>>> import numpy as np
>>> np.set_printoptions(precision=2, suppress=True, linewidth=140, floatmode="fixed")
>>> def rd(a):
...     return np.round(a, 2) + 0
... 
>>> rng = np.random.default_rng(279819)
>>> J = rng.normal(size=(24, 5)) + 10 * np.array([0, 2, 1, 0, 0])
>>> print(rd(J))
[[ 1.01 21.00  9.06  0.46 -1.28]
 [ 0.80 20.75  8.03 -0.09  1.10]
 [ 0.05 20.74  9.51  1.25  1.20]
 [ 0.37 18.73  9.19 -1.60 -1.57]
 [ 0.52 19.52 10.36  0.27  1.01]
 [ 1.43 21.12 10.50  0.14 -0.29]
 [-0.24 20.91 11.24 -0.56  1.32]
 [ 0.23 19.99 11.13 -0.17 -1.61]
 [-0.92 22.16  9.51 -0.69 -0.58]
 [-0.64 20.41  8.31  1.85  0.67]
 [-1.83 20.07  9.85  0.27  1.81]
 [ 0.97 21.73 10.14  0.03  2.08]
 [ 1.41 19.23  8.51 -1.58 -0.11]
 [ 1.33 19.49  9.24  0.69  1.25]
 [ 2.77 20.05 11.46  1.80  1.18]
 [ 0.03 19.68  9.75 -0.32 -0.05]
 [-1.30 20.38  9.04 -1.18  0.31]
 [-1.71 18.76  7.01 -1.64  1.16]
 [-2.42 19.04 11.55  0.18  1.95]
 [-0.54 21.00 10.84  0.98 -1.36]
 [ 0.37 19.81 10.61 -0.03  0.82]
 [ 1.04 19.17  9.79  0.21  1.01]
 [-0.32 19.99  8.18  0.68  0.50]
 [ 0.03 20.54 10.01  0.43  1.31]]
>>> out = np.c_[J[:, :4] @ np.array([[-1, 0, -1, 1], [-2, -1, 3, 0], [0, 2, 3, 3], [3, 3, -2, 1]]), np.array([-1, -2, 2, 2, -2, -2, -2, 1, 2, 0, 2, 1, -1, 1, -1, 2, 1, -1, 1, 0, 0, 0, 1, 0])]
>>> rd(out)
array([[-41.63,  -1.50,  88.23,  28.65,  -1.00],
       [-42.56,  -4.95,  85.72,  24.80,  -2.00],
       [-37.79,   2.03,  88.23,  29.84,   2.00],
       [-42.62,  -5.13,  86.59,  26.36,   2.00],
       [-38.76,   2.00,  88.59,  31.86,  -2.00],
       [-43.25,   0.29,  93.14,  33.06,  -2.00],
       [-43.26,  -0.11,  97.82,  32.92,  -2.00],
       [-40.71,   1.76,  93.45,  33.44,   1.00],
       [-45.45,  -5.21,  97.29,  26.91,   2.00],
       [-34.62,   1.76,  83.10,  26.13,   0.00],
       [-37.50,   0.44,  91.05,  28.00,   2.00],
       [-44.34,  -1.35,  94.59,  31.43,   1.00],
       [-44.59,  -6.94,  84.95,  25.35,  -1.00],
       [-38.24,   1.06,  83.49,  29.74,   1.00],
       [-37.45,   8.29,  88.14,  38.96,  -1.00],
       [-40.36,  -1.15,  88.91,  28.95,   2.00],
       [-42.99,  -5.83,  91.91,  24.65,   1.00],
       [-40.73,  -9.67,  82.29,  17.66,  -1.00],
       [-35.12,   4.60,  93.84,  32.42,   1.00],
       [-38.53,   3.60,  94.10,  32.95,   0.00],
       [-40.07,   1.32,  90.93,  32.16,   0.00],
       [-38.74,   1.06,  85.40,  30.63,   0.00],
       [-37.63,  -1.61,  83.46,  24.88,   1.00],
       [-39.82,   0.77,  90.79,  30.50,   0.00]])
>>> print(rd(np.linalg.lstsq(J, out[:, 0])[0]))
[-1.00 -2.00  0.00  3.00  0.00]
>>> def softmax(z):
...     e = np.exp(z - z.max(axis=-1, keepdims=True))
...     return e / e.sum(axis=-1, keepdims=True)
... 
>>> print(rd(softmax(out[19])))
[0.00 0.00 1.00 0.00 0.00]
>>> print(rd(softmax(out[19] + -3)))
[0.00 0.00 1.00 0.00 0.00]
>>> S = out @ out.T / np.sqrt(5)
>>> rd(softmax(S)[19] @ out)
array([-43.26,  -0.11,  97.82,  32.92,  -2.00])
>>> print(softmax(S).round(6).argmax(axis=1))
[6 6 6 6 6 6 6 6 6 6 6 6 6 6 6 6 6 6 6 6 6 6 6 6]
>>> m1 = np.load("out19.npy")
>>> print(m1)
[[ 1  1  1  1  1  1  1  1]
 [ 1 -1 -1  1 -1  1  1 -1]
 [ 1 -1 -1  1  1 -1 -1  1]
 [ 1  1 -1 -1  1  1 -1 -1]
 [ 1  1 -1 -1 -1 -1  1  1]]
>>> cov = m1.T @ m1
>>> cov
array([[ 5,  1, -3,  1,  1,  1,  1,  1],
       [ 1,  5,  1, -3,  1,  1,  1,  1],
       [-3,  1,  5,  1,  1,  1,  1,  1],
       [ 1, -3,  1,  5,  1,  1,  1,  1],
       [ 1,  1,  1,  1,  5,  1, -3,  1],
       [ 1,  1,  1,  1,  1,  5,  1, -3],
       [ 1,  1,  1,  1, -3,  1,  5,  1],
       [ 1,  1,  1,  1,  1, -3,  1,  5]])
>>> (m1 @ m1.T).shape
(5, 5)
>>> np.diag(cov)
array([5, 5, 5, 5, 5, 5, 5, 5])
>>> vec = np.array([-1, 2, -2, 5, 1, 0, 2, -5])
>>> h1 = np.maximum(m1 @ vec, 0)
>>> np.maximum(m1 @ (3 * vec), 0)
array([ 6, 30,  0,  6,  0])
>>> m1.T @ h1
array([ 14,  -6, -10,  10,  -6,  14,  10, -10])
>>> np.maximum(m1 @ vec, 0) - np.maximum(-m1 @ vec, 0)
array([ 2, 10, -2,  2, -6])
>>> rd(softmax(m1[0] + 4))
array([0.12, 0.12, 0.12, 0.12, 0.12, 0.12, 0.12, 0.12])
>>> rd(softmax(10 * m1[0]))
array([0.12, 0.12, 0.12, 0.12, 0.12, 0.12, 0.12, 0.12])
>>> rd(softmax(m1[0]))
array([0.12, 0.12, 0.12, 0.12, 0.12, 0.12, 0.12, 0.12])
>>> S = m1 @ m1.T / np.sqrt(8)
>>> print(rd(softmax(S + np.triu(np.full(S.shape, -np.inf), 1))))
[[1.00 0.00 0.00 0.00 0.00]
 [0.06 0.94 0.00 0.00 0.00]
 [0.05 0.05 0.89 0.00 0.00]
 [0.05 0.05 0.05 0.85 0.00]
 [0.05 0.05 0.05 0.05 0.81]]
>>> print(rd(softmax(S)))
[[0.81 0.05 0.05 0.05 0.05]
 [0.05 0.81 0.05 0.05 0.05]
 [0.05 0.05 0.81 0.05 0.05]
 [0.05 0.05 0.05 0.81 0.05]
 [0.05 0.05 0.05 0.05 0.81]]
>>> mat = np.loadtxt("mat.csv", delimiter=",")
>>> rd(mat)
array([[-0.33, -0.59,  0.14,  0.38, -0.62],
       [ 0.65, -0.46, -0.53, -0.24, -0.17],
       [ 0.42,  0.25, -0.10,  0.86,  0.04],
       [-0.46,  0.33, -0.79,  0.04, -0.23],
       [-0.29, -0.52, -0.25,  0.22,  0.73]])
>>> vec = np.array([9, 9, -6, 4, 4])
>>> rhs = mat @ vec
>>> rd(rhs)
array([-10.05,   3.26,  10.30,   2.90,  -1.97])
>>> rd(np.linalg.solve(mat, rhs))
array([ 9.00,  9.00, -6.00,  4.00,  4.00])
>>> print(rd(np.linalg.solve(mat, 4 * rhs)))
[ 36.00  36.00 -24.00  16.00  16.00]
>>> P = np.triu(np.array([[-2, -5, 0, 2, -3],
...     [-5, 2, -5, 0, -4],
...     [-5, 4, 0, -4, -5],
...     [4, 5, 5, -4, -1],
...     [3, 0, 3, -2, -3]]), 1) + np.eye(5)
>>> out = P @ mat @ np.linalg.inv(P)
>>> rd(np.linalg.det(out))
np.float64(1.0)
>>> print(rd(np.trace(out)), rd(np.trace(mat)))
-0.11 -0.11
